In [1]: import numpy as np

In [2]: from numpy import linalg as LA

In [3]: np.set_printoptions(precision=2, suppress=True, linewidth=160, legacy="1.25")

In [4]: M = np.load("out2.npy")

In [5]: M
Out[5]: 
array([[-3.  ,  0.  , -4.97],
       [-3.01,  0.01, -5.  ],
       [-3.  , -0.03, -4.99],
       [-3.03, -0.02, -4.98],
       [-2.99, -0.01, -5.  ],
       [-1.01,  4.  ,  1.07],
       [-1.  ,  3.99,  1.02],
       [-1.01,  3.99,  1.01],
       [-0.98,  3.99,  1.  ],
       [-1.02,  3.98,  0.97]])

In [6]: W2 = M[[2, 5]].astype(float)

In [7]: for _ in range(6):
   ...:     idx = LA.norm(M[:, None] - W2, axis=-1).argmin(axis=1)
   ...:     W2 = np.array([M[idx == j].mean(axis=0) for j in range(2)])
   ...: 

In [8]: idx
Out[8]: array([0, 0, 0, 0, 0, 1, 1, 1, 1, 1])

In [9]: W2[1] - W2[0]
Out[9]: array([2., 4., 6.])

In [10]: np.abs(W2[1] - W2[0]).argmax()
Out[10]: 2

In [11]: W2
Out[11]: 
array([[-3.01, -0.01, -4.99],
       [-1.  ,  3.99,  1.01]])

In [12]: np.bincount(idx)
Out[12]: array([5, 5])

In [13]: m1 = np.array([[0, 2, 0], [0, 0, 0], [0, 0, 1]])

In [14]: m1
Out[14]: 
array([[0, 2, 0],
       [0, 0, 0],
       [0, 0, 1]])

In [15]: # rank 2

In [16]: np.round(LA.norm(m1, 2) / LA.norm(m1), 2)
Out[16]: 0.89

In [17]: LA.cond(m1) > 100
Out[17]: True

In [18]: LA.matrix_rank(m1, rtol=0.1)
Out[18]: 2

In [19]: np.abs(np.diag(LA.qr(m1)[1])) > 1e-9
Out[19]: array([False, False,  True])

In [20]: round(np.trace(LA.pinv(m1) @ m1), 2)
Out[20]: 2.0

In [21]: np.unique(m1.round(6), axis=0).shape
Out[21]: (3, 3)

In [22]: np.allclose(m1[:-1].T @ LA.lstsq(m1[:-1].T, m1[-1])[0], m1[-1])
Out[22]: False

In [23]: m1.T @ m1
Out[23]: 
array([[0, 0, 0],
       [0, 4, 0],
       [0, 0, 1]])

In [24]: LA.pinv(m1)
Out[24]: 
array([[0. , 0. , 0. ],
       [0.5, 0. , 0. ],
       [0. , 0. , 1. ]])

In [25]: m1 @ m1
Out[25]: 
array([[0, 0, 0],
       [0, 0, 0],
       [0, 0, 1]])

In [26]: np.sort(LA.eigvals(m1))
Out[26]: array([0., 0., 1.])

In [27]: LA.matrix_rank(m1 - m1[0, 0] * np.eye(3))
Out[27]: 2

In [28]: T = np.stack([m1, 2 * m1, m1[::-1]])

In [29]: (T @ m1.T).shape
Out[29]: (3, 3, 3)

In [30]: T.sum(axis=0)
Out[30]: 
array([[0, 6, 1],
       [0, 0, 0],
       [0, 2, 3]])

In [31]: LA.matrix_rank(T.reshape(3, -1))
Out[31]: 2

In [32]: B = np.array([[3], [3]])

In [33]: feats = np.block([[np.zeros((2, 2)), B], [B.T, np.zeros((1, 1))]])

In [34]: feats
Out[34]: 
array([[0., 0., 3.],
       [0., 0., 3.],
       [3., 3., 0.]])

In [35]: # rank 2

In [36]: Uu, s, vt = LA.svd(feats)

In [37]: np.argmax(s[:-1] / (s[1:] + 1e-6)) + 1
Out[37]: 2

In [38]: B = Uu[:, :2] @ np.diag(s[:2]) @ vt[:2]

In [39]: np.abs(feats - B).max()
Out[39]: 0.0

In [40]: LA.matrix_rank(B)
Out[40]: 2

In [41]: try:
    ...:     LA.inv(feats)
    ...: except LA.LinAlgError as e:
    ...:     print(e)
    ...: 
Singular matrix

In [42]: LA.lstsq(feats[:-1].T, feats[-1])[2]
Out[42]: 1

In [43]: round(np.trace(LA.pinv(feats) @ feats), 2)
Out[43]: 2.0

In [44]: W = np.array([[2, -1, -2], [2, 1, -2], [-1, -1, -2]])

In [45]: beta = np.array([1, 0, 3])

In [46]: hid = np.maximum(feats @ W + beta, 0)

In [47]: (hid > 0).astype(int)
Out[47]: 
array([[0, 0, 0],
       [0, 0, 0],
       [1, 0, 0]])

In [48]: LA.matrix_rank(hid)
Out[48]: 1

In [49]: (hid > 0).mean(axis=0)
Out[49]: array([0.33, 0.  , 0.  ])

In [50]: W2 = np.array([[4, 0], [1, 4], [5, 2]])

In [51]: hid @ W2
Out[51]: 
array([[ 0.,  0.],
       [ 0.,  0.],
       [52.,  0.]])

In [52]: W @ W2
Out[52]: 
array([[ -3,  -8],
       [ -1,   0],
       [-15,  -8]])

In [53]: mat = np.load("dump.npy")

In [54]: mat
Out[54]: 
array([[20,  8, 24],
       [ 8, 13, 11],
       [24, 11, 29]])

In [55]: rng = np.random.default_rng(676638)

In [56]: idx = rng.permutation(3)

In [57]: idx
Out[57]: array([2, 0, 1])

In [58]: B = mat[idx][:, idx]

In [59]: np.round(np.sort(np.abs(LA.eigvals(B))), 2) + 0
Out[59]: array([ 0.  ,  8.53, 53.47])

In [60]: round(float(LA.det(B)), 2), round(float(LA.det(mat[idx])), 2)
Out[60]: (0.0, -0.0)

In [61]: np.einsum("ii->", mat)
Out[61]: 62

In [62]: np.einsum("ij,ji->", mat, mat)
Out[62]: 2932

In [63]: E = np.loadtxt("sample11.csv", delimiter=",")

In [64]: E
Out[64]: 
array([[ 0.,  0.,  0.,  0.],
       [ 0.,  0.,  0., -2.],
       [-2.,  0.,  0.,  0.],
       [ 0.,  0.,  0.,  0.]])

In [65]: Uu, s, vt = LA.svd(E)

In [66]: s
Out[66]: array([ 2.,  2., -0.,  0.])

In [67]: B = Uu[:, :2] @ np.diag(s[:2]) @ vt[:2]

In [68]: LA.matrix_rank(E, rtol=0.05)
Out[68]: 2

In [69]: np.abs(E - B).max()
Out[69]: 0.0

In [70]: B
Out[70]: 
array([[ 0.,  0.,  0.,  0.],
       [ 0.,  0.,  0., -2.],
       [-2.,  0.,  0.,  0.],
       [ 0.,  0.,  0.,  0.]])

In [71]: np.sort(np.abs(LA.eigvals(E)))
Out[71]: array([0., 0., 0., 0.])

In [72]: round(np.abs(LA.eigvals(E)).max(), 2)
Out[72]: 0.0

In [73]: np.allclose(E @ E.T, E.T @ E)
Out[73]: False

In [74]: np.round(LA.det(E), 2)
Out[74]: 0.0

In [75]: data = np.loadtxt("arr.csv", delimiter=",")

In [76]: data
Out[76]: 
array([[-18.13,   4.21,  -5.11],
       [-17.53,   3.95,  -4.7 ],
       [-15.96,   3.28,  -3.65],
       [-10.38,   1.18,  -0.5 ],
       [ -6.4 ,   0.08,   0.91],
       [ -6.35,   0.07,   0.93],
       [ -4.49,  -0.25,   1.2 ],
       [ -4.01,  -0.31,   1.22],
       [ -3.51,  -0.35,   1.21],
       [ -3.25,  -0.37,   1.19],
       [ -2.15,  -0.38,   1.01],
       [ -0.61,  -0.17,   0.38],
       [  0.06,   0.02,  -0.04],
       [  0.99,   0.35,  -0.52],
       [  1.25,   0.38,  -0.44],
       [  1.3 ,   0.38,  -0.41],
       [  1.39,   0.37,  -0.32],
       [  1.72,   0.24,   0.25],
       [  1.79,   0.19,   0.41],
       [  2.71,  -0.89,   3.46],
       [  3.39,  -1.9 ,   6.07],
       [  3.97,  -2.81,   8.32],
       [  4.05,  -2.92,   8.61],
       [  5.09,  -4.56,  12.57],
       [  5.71,  -5.55,  14.93]])

In [77]: B = np.c_[data[:, :2] @ np.array([[1, 5], [4, -5]]), np.array([0, 2, 2, 2, 1, 2, 2, 2, 1, 2, 2, 1, 2, 2, 1, 2, 1, 2, 1, 0, 1, 2, 1, 2, 1])]

In [78]: B
Out[78]: 
array([[  -1.29, -111.7 ,    0.  ],
       [  -1.73, -107.4 ,    2.  ],
       [  -2.84,  -96.2 ,    2.  ],
       [  -5.66,  -57.8 ,    2.  ],
       [  -6.08,  -32.4 ,    1.  ],
       [  -6.07,  -32.1 ,    2.  ],
       [  -5.49,  -21.2 ,    2.  ],
       [  -5.25,  -18.5 ,    2.  ],
       [  -4.91,  -15.8 ,    1.  ],
       [  -4.73,  -14.4 ,    2.  ],
       [  -3.67,   -8.85,    2.  ],
       [  -1.29,   -2.2 ,    1.  ],
       [   0.14,    0.2 ,    2.  ],
       [   2.39,    3.2 ,    2.  ],
       [   2.77,    4.35,    1.  ],
       [   2.82,    4.6 ,    2.  ],
       [   2.87,    5.1 ,    1.  ],
       [   2.68,    7.4 ,    2.  ],
       [   2.55,    8.  ,    1.  ],
       [  -0.85,   18.  ,    0.  ],
       [  -4.21,   26.45,    1.  ],
       [  -7.27,   33.9 ,    2.  ],
       [  -7.63,   34.85,    1.  ],
       [ -13.15,   48.25,    2.  ],
       [ -16.49,   56.3 ,    1.  ]])

In [79]: LA.matrix_rank(B)
Out[79]: 3

In [80]: np.round(LA.lstsq(data, B[:, 0])[0], 2) + 0
Out[80]: array([1., 4., 0.])

In [81]: LA.norm(LA.qr(data)[0].T @ B, axis=0) ** 2 / ((B ** 2).sum(axis=0) + 1e-12)
Out[81]: array([1.  , 1.  , 0.44])
